% ipython --no-banner

In [1]: import numpy as np

In [2]: np.set_printoptions(precision=2, suppress=True, linewidth=160, legacy="1.25")

In [3]: def tidy(a):
   ...:     return np.round(a, 2) + 0
   ...: 

In [4]: M = np.array([[-1.0, 5.0, 0.0, 0.0],
   ...:     [5.0, -2.0, 5.0, 0.0],
   ...:     [0.0, 5.0, -1.0, 5.0],
   ...:     [0.0, 0.0, 5.0, -1.0]])

In [5]: vals, vecs = np.linalg.eig(M)

In [6]: tidy(np.sort(np.linalg.eigvals(M.T)))
Out[6]: array([-9.47, -4.23,  1.95,  6.75])

In [7]: tidy(np.prod(vals))
Out[7]: 527.0

In [8]: tidy(M @ vecs[:, 0] - vals[0] * vecs[:, 0])
Out[8]: array([0., 0., 0., 0.])

In [9]: x = np.array([-2, 3, -3, -1])

In [10]: target = M @ x

In [11]: target
Out[11]: array([ 17., -31.,  13., -14.])

In [12]: tidy(np.linalg.solve(M, -3 * target))
Out[12]: array([ 6., -9.,  9.,  3.])

In [13]: tidy(np.linalg.solve(M.T, M[0]))
Out[13]: array([1., 0., 0., 0.])

In [14]: tidy(np.linalg.solve(M, target))
Out[14]: array([-2.,  3., -3., -1.])

In [15]: tidy(np.linalg.solve(M, target + M[:, 2]))
Out[15]: array([-2.,  3., -2., -1.])

In [16]: tidy(np.linalg.eigvalsh(M).min())
Out[16]: -9.47

In [17]: [round(float(np.linalg.det(M[:i, :i])), 2) + 0 for i in range(1, 5)]
Out[17]: [-1.0, -23.0, 48.0, 527.0]

In [18]: Q, R = np.linalg.qr(M)

In [19]: tidy(np.trace(Q @ Q.T))
Out[19]: 4.0

In [20]: Q.shape, R.shape
Out[20]: ((4, 4), (4, 4))

In [21]: tidy(abs(R[0, 0])), tidy(np.linalg.norm(M[:, 0]))
Out[21]: (5.1, 5.1)

In [22]: data = np.array([[-1.0, -2.0, 1.0], [-2.0, 2.0, -2.0], [1.0, -2.0, -1.0]])

In [23]: # symmetric, so the eigenvalues are real

In [24]: rng = np.random.default_rng(85964)

In [25]: lab = rng.permutation(4)

In [26]: lab
Out[26]: array([1, 3, 0, 2])

In [27]: other = M[lab][:, lab]

In [28]: np.allclose(other, M)
Out[28]: False

In [29]: np.diag(other)
Out[29]: array([-2., -1., -1., -1.])

In [30]: tidy(np.sort(np.abs(np.linalg.eigvals(other))))
Out[30]: array([1.95, 4.23, 6.75, 9.47])

In [31]: np.trace(other)
Out[31]: -5.0

In [32]: vals, vecs = np.linalg.eigh(data)

In [33]: tidy(np.abs(vecs[:, -1]))
Out[33]: array([0.41, 0.82, 0.41])

In [34]: tidy(np.linalg.eigvalsh(data @ data))
Out[34]: array([ 4.,  4., 16.])

In [35]: tidy(vecs.T @ data @ vecs)
Out[35]: 
array([[-2.,  0.,  0.],
       [ 0., -2.,  0.],
       [ 0.,  0.,  4.]])

In [36]: tidy(vecs.T @ vecs)
Out[36]: 
array([[1., 0., 0.],
       [0., 1., 0.],
       [0., 0., 1.]])

In [37]: tidy(np.linalg.eigvalsh(data).min())
Out[37]: -2.0

In [38]: np.all(np.linalg.eigvalsh(data) > 0)
Out[38]: False

In [39]: [round(float(np.linalg.det(data[:i, :i])), 2) + 0 for i in range(1, 4)]
Out[39]: [-1.0, -6.0, 16.0]

In [40]: A = np.array([[2, 0, 0, 0], [0, 0, 0, -1], [0, 0, 2, 0], [0, 1, 0, 0]])

In [41]: A
Out[41]: 
array([[ 2,  0,  0,  0],
       [ 0,  0,  0, -1],
       [ 0,  0,  2,  0],
       [ 0,  1,  0,  0]])

In [42]: # 3 blocks once reordered

In [43]: (A != 0).astype(int)
Out[43]: 
array([[1, 0, 0, 0],
       [0, 0, 0, 1],
       [0, 0, 1, 0],
       [0, 1, 0, 0]])

In [44]: A @ A
Out[44]: 
array([[ 4,  0,  0,  0],
       [ 0, -1,  0,  0],
       [ 0,  0,  4,  0],
       [ 0,  0,  0, -1]])

In [45]: (np.linalg.matrix_power((A != 0) + (A.T != 0) + np.eye(4), 4) > 0).astype(int)
Out[45]: 
array([[1, 0, 0, 0],
       [0, 1, 0, 1],
       [0, 0, 1, 0],
       [0, 1, 0, 1]])

In [46]: Z = np.array([[1, 0, 2], [-1, 2, -1], [2, -2, -2]])

In [47]: W0 = (rng.random((15, 3)) < 0.25) @ Z

In [48]: W0
Out[48]: 
array([[ 0,  0,  0],
       [ 0,  0,  0],
       [ 0,  0,  0],
       [-1,  2, -1],
       [ 0,  0,  0],
       [ 0,  0,  0],
       [ 0,  0,  0],
       [ 0,  0,  0],
       [ 0,  0,  0],
       [ 2, -2, -2],
       [ 0,  0,  0],
       [-1,  2, -1],
       [ 2, -2, -2],
       [ 0,  2,  1],
       [ 2, -2, -2]])

In [49]: other = W0 + rng.integers(-2, 3, (15, 2)) @ rng.integers(-2, 3, (2, 3))

In [50]: other
Out[50]: 
array([[-2, -2,  1],
       [-4, -4,  2],
       [ 0,  0,  0],
       [-5, -4,  2],
       [ 1,  2, -1],
       [-1,  0,  0],
       [ 0,  0,  0],
       [ 0,  2, -1],
       [ 3,  2, -1],
       [ 3,  0, -3],
       [ 3,  4, -2],
       [ 2,  6, -3],
       [-1, -6,  0],
       [-6, -6,  5],
       [ 6,  4, -5]])

In [51]: np.linalg.matrix_rank(other - W0, tol=1e-8)
Out[51]: 2

In [52]: other - W0
Out[52]: 
array([[-2, -2,  1],
       [-4, -4,  2],
       [ 0,  0,  0],
       [-4, -6,  3],
       [ 1,  2, -1],
       [-1,  0,  0],
       [ 0,  0,  0],
       [ 0,  2, -1],
       [ 3,  2, -1],
       [ 1,  2, -1],
       [ 3,  4, -2],
       [ 3,  4, -2],
       [-3, -4,  2],
       [-6, -8,  4],
       [ 4,  6, -3]])

In [53]: tidy(np.linalg.svd(other - W0, compute_uv=False))
Out[53]: array([19.92,  2.31,  0.  ])

In [54]: Z = W0[[1, 13]].astype(float)

In [55]: for _ in range(6):
    ...:     lab = np.linalg.norm(W0[:, None] - Z, axis=-1).argmin(axis=1)
    ...:     Z = np.array([W0[lab == j].mean(axis=0) for j in range(2)])
    ...: 

In [56]: lab
Out[56]: array([0, 0, 0, 1, 0, 0, 0, 0, 0, 0, 0, 1, 0, 1, 0])

In [57]: np.abs(Z[1] - Z[0]).argmax()
Out[57]: 1

In [58]: tidy(Z)
Out[58]: 
array([[ 0.5 , -0.5 , -0.5 ],
       [-0.67,  2.  , -0.33]])

In [59]: tidy(Z[1] - Z[0])
Out[59]: array([-1.17,  2.5 ,  0.17])

In [60]: hat = W0 @ np.linalg.solve(W0.T @ W0, W0.T)

In [61]: tidy(np.linalg.eigvalsh(hat))
Out[61]: array([0., 0., 0., 0., 0., 0., 0., 0., 0., 0., 0., 0., 1., 1., 1.])

In [62]: Q, vecs = np.linalg.qr(W0[:, :2])[0], np.linalg.qr(W0[:, 2:])[0]

In [63]: s = np.linalg.svd(Q.T @ vecs, compute_uv=False)

In [64]: tidy(np.linalg.norm(Q @ Q.T - vecs @ vecs.T, 2))
Out[64]: 1.0

In [65]: tidy(np.degrees(np.arccos(s.clip(0, 1))))
Out[65]: array([45.])

In [66]: tidy(s)
Out[66]: array([0.71])

In [67]: F = np.loadtxt("arr.csv", delimiter=",")

In [68]: F
Out[68]: 
array([[ 2.,  2.,  1.],
       [ 2.,  2.,  2.],
       [ 5.,  3.,  4.],
       [ 6.,  4.,  6.],
       [ 9.,  4.,  6.],
       [ 9.,  6.,  7.],
       [ 9.,  9.,  8.],
       [ 9., 11., 10.],
       [12., 11., 13.],
       [14., 13., 14.],
       [15., 15., 14.],
       [17., 16., 15.],
       [17., 19., 17.],
       [18., 21., 20.],
       [20., 23., 22.]])

In [69]: Xs = F - F.mean(axis=0)

In [70]: vecs = np.linalg.svd(Xs)[2][:1]

In [71]: other = Xs - Xs @ vecs.T @ vecs

In [72]: tidy(np.cov(Xs @ vecs.T, rowvar=False))
Out[72]: 122.94

In [73]: tidy(np.linalg.norm(other) / np.linalg.norm(Xs))
Out[73]: 0.13

In [74]: Xs = (F - F.mean(axis=0)) / F.std(axis=0)

In [75]: np.argwhere(np.abs(Xs) > 2)
Out[75]: array([], shape=(0, 2), dtype=int64)

In [76]: Xs.std(axis=0)
Out[76]: array([1., 1., 1.])

In [77]: b = np.linalg.lstsq(np.delete(Xs, 1, axis=1), Xs[:, 1])[0]

In [78]: tidy(1 - np.var(Xs[:, 1] - np.delete(Xs, 1, axis=1) @ b))
Out[78]: 0.97

In [79]: np.abs(b).argmax()
Out[79]: 1

In [80]: np.linalg.cond(F) > 100
Out[80]: False

In [81]: np.linalg.matrix_rank(F, rtol=0.1)
Out[81]: 1

In [82]: np.argsort(-np.linalg.norm(F, axis=0).round(6), kind="stable")[:3]
Out[82]: array([1, 2, 0])

In [83]: other = np.array([[-3, -1, 0, 2], [-2, -3, 2, 2], [-3, -3, -1, -3], [2, -1, -2, 2]])

In [84]: E = other - other.T

In [85]: E
Out[85]: 
array([[ 0,  1,  3,  0],
       [-1,  0,  5,  3],
       [-3, -5,  0, -1],
       [ 0, -3,  1,  0]])

In [86]: # antisymmetric, zero diagonal

In [87]: tidy(np.sort(np.abs(np.linalg.eigvals(E))))
Out[87]: array([1.53, 1.53, 6.53, 6.53])

In [88]: np.linalg.matrix_power(E, 4)
Out[88]: 
array([[ 350,  675, -225,    0],
       [ 675, 1475,    0,  225],
       [-225,    0, 1475,  675],
       [   0,  225,  675,  350]])

In [89]: tidy(np.linalg.det(E))
Out[89]: 100.0

In [90]: np.allclose(E, E.T)
Out[90]: False

In [91]: assert E == E.T
---------------------------------------------------------------------------
ValueError                                Traceback (most recent call last)
Cell In[91], line 1
----> 1 assert E == E.T

ValueError: The truth value of an array with more than one element is ambiguous. Use a.any() or a.all()

In [92]: x = np.array([-9, -3, 2])

In [93]: target = data @ x

In [94]: target
Out[94]: array([17.,  8., -5.])

In [95]: tidy(np.linalg.solve(data.T, data[1]))
Out[95]: array([0., 1., 0.])

In [96]: tidy(np.linalg.solve(data, data[:, 2]))
Out[96]: array([0., 0., 1.])

In [97]: other = E / np.linalg.norm(E, axis=1, keepdims=True)

In [98]: G = other @ other.T

In [99]: tidy(G)
Out[99]: 
array([[ 1.  ,  0.8 , -0.27,  0.  ],
       [ 0.8 ,  1.  ,  0.  ,  0.27],
       [-0.27,  0.  ,  1.  ,  0.8 ],
       [ 0.  ,  0.27,  0.8 ,  1.  ]])

In [100]: tidy(np.linalg.norm(other, axis=1))
Out[100]: array([1., 1., 1., 1.])

In [101]: (np.abs(G) > 0.9).astype(int)
Out[101]: 
array([[1, 0, 0, 0],
       [0, 1, 0, 0],
       [0, 0, 1, 0],
       [0, 0, 0, 1]])

In [102]: tidy(G[1])
Out[102]: array([0.8 , 1.  , 0.  , 0.27])

In [103]: tidy(np.degrees(np.arccos(np.clip(G[1, 3], -1, 1))))
Out[103]: 74.5

In [104]: X = np.load("dump.npy")

In [105]: X
Out[105]: 
array([[3, 4, 4, 3],
       [4, 5, 5, 4],
       [5, 6, 6, 5],
       [3, 4, 4, 3]])

In [106]: # row 3 repeats row 0

In [107]: Uu, s, Vh = np.linalg.svd(X)

In [108]: vecs = Vh[:(s > 1e-8).sum()]

In [109]: x = X[2] + 5 * X[3] + rng.integers(2) * np.eye(4)[1]

In [110]: x
Out[110]: array([20., 26., 26., 20.])

In [111]: tidy(vecs.T @ vecs)
Out[111]: 
array([[0.5, 0. , 0. , 0.5],
       [0. , 0.5, 0.5, 0. ],
       [0. , 0.5, 0.5, 0. ],
       [0.5, 0. , 0. , 0.5]])

In [112]: (X - X.T) / 2
Out[112]: 
array([[ 0. ,  0. , -0.5,  0. ],
       [ 0. ,  0. , -0.5,  0. ],
       [ 0.5,  0.5,  0. ,  0.5],
       [ 0. ,  0. , -0.5,  0. ]])

In [113]: tidy(np.abs(np.linalg.eigvals(X)).max())
Out[113]: 17.35

In [114]: tidy(np.linalg.det(X))
Out[114]: 0.0

In [115]: np.allclose(X @ X.T, X.T @ X)
Out[115]: False

In [116]: X @ X
Out[116]: 
array([[ 54,  68,  68,  54],
       [ 69,  87,  87,  69],
       [ 84, 106, 106,  84],
       [ 54,  68,  68,  54]])

In [117]: np.linalg.matrix_power(X, 3)
Out[117]: 
array([[ 936, 1180, 1180,  936],
       [1197, 1509, 1509, 1197],
       [1458, 1838, 1838, 1458],
       [ 936, 1180, 1180,  936]])

In [118]: (X + X.T) / 2
Out[118]: 
array([[3. , 4. , 4.5, 3. ],
       [4. , 5. , 5.5, 4. ],
       [4.5, 5.5, 6. , 4.5],
       [3. , 4. , 4.5, 3. ]])
